$ ipython --no-banner

In [1]: import numpy as np

In [2]: import numpy.linalg as la

In [3]: np.set_printoptions(precision=3, suppress=True, linewidth=160)

In [4]: def rnd(a):
   ...:     return np.round(a, 3) + 0
   ...: 

In [5]: feats = np.load("mat.npy")

In [6]: print(feats)
[[ 0  0  0  0  0  0  0]
 [ 0  0  0  0  0  0  0]
 [ 1 -1 -1 -5 -4  0  3]
 [ 0  0  0  0  0  0  0]
 [-2  1 -3 -4 -2 -1  4]
 [ 4  0 -4 -4 -2  0  3]
 [ 4 -2 -3 -6 -5  0  4]
 [ 3 -1 -5 -7  0  1  4]
 [-2  1 -3 -4 -2 -1  4]
 [ 0  0  0  0  0  0  0]
 [-4 -1 -1 -6  1 -2  3]
 [ 0  0  0  0  0  0  0]
 [ 0  2 -1 -3  1 -3  3]
 [-1 -3  0 -5 -1  1  2]
 [ 4  0 -4 -4 -2  0  3]
 [-3  2 -1 -6  0 -6  5]
 [ 1  1 -3 -1 -1  2  2]
 [ 1  1 -3 -1 -1  2  2]
 [ 3 -1 -1 -3 -1 -2  1]
 [-3  1 -2 -3  2  3  2]
 [ 1  1 -3 -1 -1  2  2]
 [-1 -1 -1 -3  2  1  1]
 [-2  4 -6 -7  2  2  7]
 [ 4  0 -4 -4 -2  0  3]
 [ 0  2 -1 -3  1 -3  3]
 [ 3 -1 -1 -3 -1 -2  1]
 [-2  3 -3 -9 -1 -6  7]]

In [7]: proj = feats @ la.solve(feats.T @ feats, feats.T)

In [8]: print(np.allclose(proj @ proj, proj))
True

In [9]: print(rnd(la.eigvalsh(proj)))
[0. 0. 0. 0. 0. 0. 0. 0. 0. 0. 0. 0. 0. 0. 0. 0. 0. 0. 0. 0. 1. 1. 1. 1. 1. 1. 1.]

In [10]: print(rnd(np.trace(proj)))
7.0

In [11]: rng = np.random.default_rng(212)

In [12]: A2 = feats + rng.integers(-2, 3, (27, 5)) @ rng.integers(-2, 3, (5, 7))

In [13]: print(A2)
[[ -2   4  -1   1   2  -4  -1]
 [ -3  -2  -2   3   5   0  -9]
 [ -1   0  -6  -5   4   3  -3]
 [ -2  -6  -1  -1  -3   7  -5]
 [  1  13  -9  -9   1  -3  19]
 [  7   1   0   0   0  -8   5]
 [  4   6  -1  -4  -1 -10   6]
 [  1  -6  -7 -10  -4  10   1]
 [ -2  -8   0   0  -5   0  -2]
 [  4  -1   4   5   1  -8   3]
 [ -5   0  -9 -10   3   6   5]
 [  3   5  -5  -1   1  -2  11]
 [ -3   0   1  -8  -3   5  -2]
 [  0  -3  -1  -3   2  -1   2]
 [  2   4 -10  -8  -3   4   7]
 [ -1   0   5   0  -4 -16   7]
 [ -1   1  -5  -1  -1   3   0]
 [  3   5   0  -4  -2   1   7]
 [  2  -1  -4  -1   2  -3  -1]
 [ -6   4  -6  -7  -1   7   4]
 [  1   7   1   1   2  -7   2]
 [ -1  -1   0  -2   5   0  -2]
 [ -4   4 -11  -6   8   4   2]
 [  3  -7   3  -1  -7  -1  -4]
 [ -4   1  -4  -1   2  -3  -3]
 [  0   1   6  -7  -6  -1  -3]
 [  1  -2   6  -6  -5 -10   6]]

In [14]: print(np.abs(A2 - feats).sum(axis=1))
[15 24 25 25 46 24 28 28 26 26 26 28 29  9 25 32  7 19 12 23 24  9 21 31 17 26 29]

In [15]: print(rnd(la.svd(A2 - feats, compute_uv=False)))
[37.538 34.406 23.278 14.645  8.045  0.     0.   ]

In [16]: print(la.matrix_rank(A2 - feats, tol=1e-8))
5
